$ ipython --no-banner

In [1]: import numpy as np

In [2]: np.set_printoptions(precision=1, suppress=True, linewidth=100)

In [3]: arr = np.loadtxt("dump.csv", delimiter=",")

In [4]: print(arr)
[[0. 0. 0. 0. 0. 0. 0. 0. 0. 0. 0. 1.]
 [0. 0. 0. 0. 0. 0. 0. 0. 0. 0. 0. 0.]
 [0. 0. 0. 0. 0. 0. 0. 0. 2. 0. 0. 0.]
 [0. 0. 0. 0. 0. 0. 0. 0. 0. 0. 0. 0.]
 [0. 0. 0. 0. 0. 0. 0. 1. 0. 0. 0. 0.]
 [0. 0. 0. 0. 0. 0. 0. 0. 0. 0. 0. 0.]
 [0. 0. 0. 0. 0. 0. 0. 0. 0. 0. 0. 0.]
 [0. 0. 0. 0. 1. 0. 0. 0. 0. 0. 0. 0.]
 [0. 0. 0. 0. 0. 0. 0. 0. 0. 0. 1. 0.]
 [0. 0. 0. 2. 0. 0. 0. 0. 0. 0. 0. 0.]
 [0. 0. 0. 0. 0. 0. 0. 0. 0. 0. 0. 0.]
 [0. 0. 0. 0. 0. 0. 0. 0. 0. 0. 0. 0.]]

In [5]: print(np.argsort(-np.linalg.norm(arr, axis=0).round(6), kind="stable")[:3])
[3 8 4]

In [6]: print([round(float(x), 1) for x in np.linalg.svd(arr, compute_uv=False)[:3]])
[2.0, 2.0, 1.0]

In [7]: print(np.linalg.norm(arr, axis=0))
[0. 0. 0. 2. 1. 0. 0. 1. 2. 0. 1. 1.]

In [8]: print(np.linalg.svd(arr, compute_uv=False))
[2. 2. 1. 1. 1. 1. 0. 0. 0. 0. 0. 0.]

In [9]: print(arr.T @ arr)
[[0. 0. 0. 0. 0. 0. 0. 0. 0. 0. 0. 0.]
 [0. 0. 0. 0. 0. 0. 0. 0. 0. 0. 0. 0.]
 [0. 0. 0. 0. 0. 0. 0. 0. 0. 0. 0. 0.]
 [0. 0. 0. 4. 0. 0. 0. 0. 0. 0. 0. 0.]
 [0. 0. 0. 0. 1. 0. 0. 0. 0. 0. 0. 0.]
 [0. 0. 0. 0. 0. 0. 0. 0. 0. 0. 0. 0.]
 [0. 0. 0. 0. 0. 0. 0. 0. 0. 0. 0. 0.]
 [0. 0. 0. 0. 0. 0. 0. 1. 0. 0. 0. 0.]
 [0. 0. 0. 0. 0. 0. 0. 0. 4. 0. 0. 0.]
 [0. 0. 0. 0. 0. 0. 0. 0. 0. 0. 0. 0.]
 [0. 0. 0. 0. 0. 0. 0. 0. 0. 0. 1. 0.]
 [0. 0. 0. 0. 0. 0. 0. 0. 0. 0. 0. 1.]]

In [10]: print(arr[:, 0] @ arr[:, 7])
0.0

In [11]: Uu, s, Vh = np.linalg.svd(arr)

In [12]: print(np.argmax(s[:-1] / (s[1:] + 1e-6)) + 1)
6

In [13]: Y = Uu[:, :6] @ np.diag(s[:6]) @ Vh[:6]

In [14]: print(np.linalg.matrix_rank(arr, rtol=0.05))
6

In [15]: print(Y)
[[0. 0. 0. 0. 0. 0. 0. 0. 0. 0. 0. 1.]
 [0. 0. 0. 0. 0. 0. 0. 0. 0. 0. 0. 0.]
 [0. 0. 0. 0. 0. 0. 0. 0. 2. 0. 0. 0.]
 [0. 0. 0. 0. 0. 0. 0. 0. 0. 0. 0. 0.]
 [0. 0. 0. 0. 0. 0. 0. 1. 0. 0. 0. 0.]
 [0. 0. 0. 0. 0. 0. 0. 0. 0. 0. 0. 0.]
 [0. 0. 0. 0. 0. 0. 0. 0. 0. 0. 0. 0.]
 [0. 0. 0. 0. 1. 0. 0. 0. 0. 0. 0. 0.]
 [0. 0. 0. 0. 0. 0. 0. 0. 0. 0. 1. 0.]
 [0. 0. 0. 2. 0. 0. 0. 0. 0. 0. 0. 0.]
 [0. 0. 0. 0. 0. 0. 0. 0. 0. 0. 0. 0.]
 [0. 0. 0. 0. 0. 0. 0. 0. 0. 0. 0. 0.]]

In [16]: print(np.linalg.matrix_rank(Y))
6

In [17]: t3 = np.stack([arr, 5 * arr, arr[::-1]])

In [18]: print(np.einsum("bij,cij->bc", t3, t3))
[[ 12.  60.   0.]
 [ 60. 300.   0.]
 [  0.   0.  12.]]

In [19]: print(np.linalg.matrix_rank(t3))
[6 6 6]

In [20]: print((t3 @ arr.T).shape)
(3, 12, 12)

In [21]: Y = np.array([[-2, 4, 4],
    ...:     [-4, -5, 3],
    ...:     [-5, -3, 0],
    ...:     [1, -3, 0],
    ...:     [-2, -3, 5],
    ...:     [4, -1, 1],
    ...:     [2, -4, -3],
    ...:     [0, -2, 5],
    ...:     [2, -2, -4],
    ...:     [4, -1, -4],
    ...:     [0, -2, -1],
    ...:     [2, -5, 5]])

In [22]: print(np.linalg.matrix_rank(np.vstack([arr, Y.T])))
9

In [23]: print(np.vstack([arr, Y.T]).shape)
(15, 12)

In [24]: print(np.einsum("ij->j", arr))
[0. 0. 0. 2. 1. 0. 0. 1. 2. 0. 1. 1.]

In [25]: print(np.linalg.matrix_rank(arr @ Y))
3
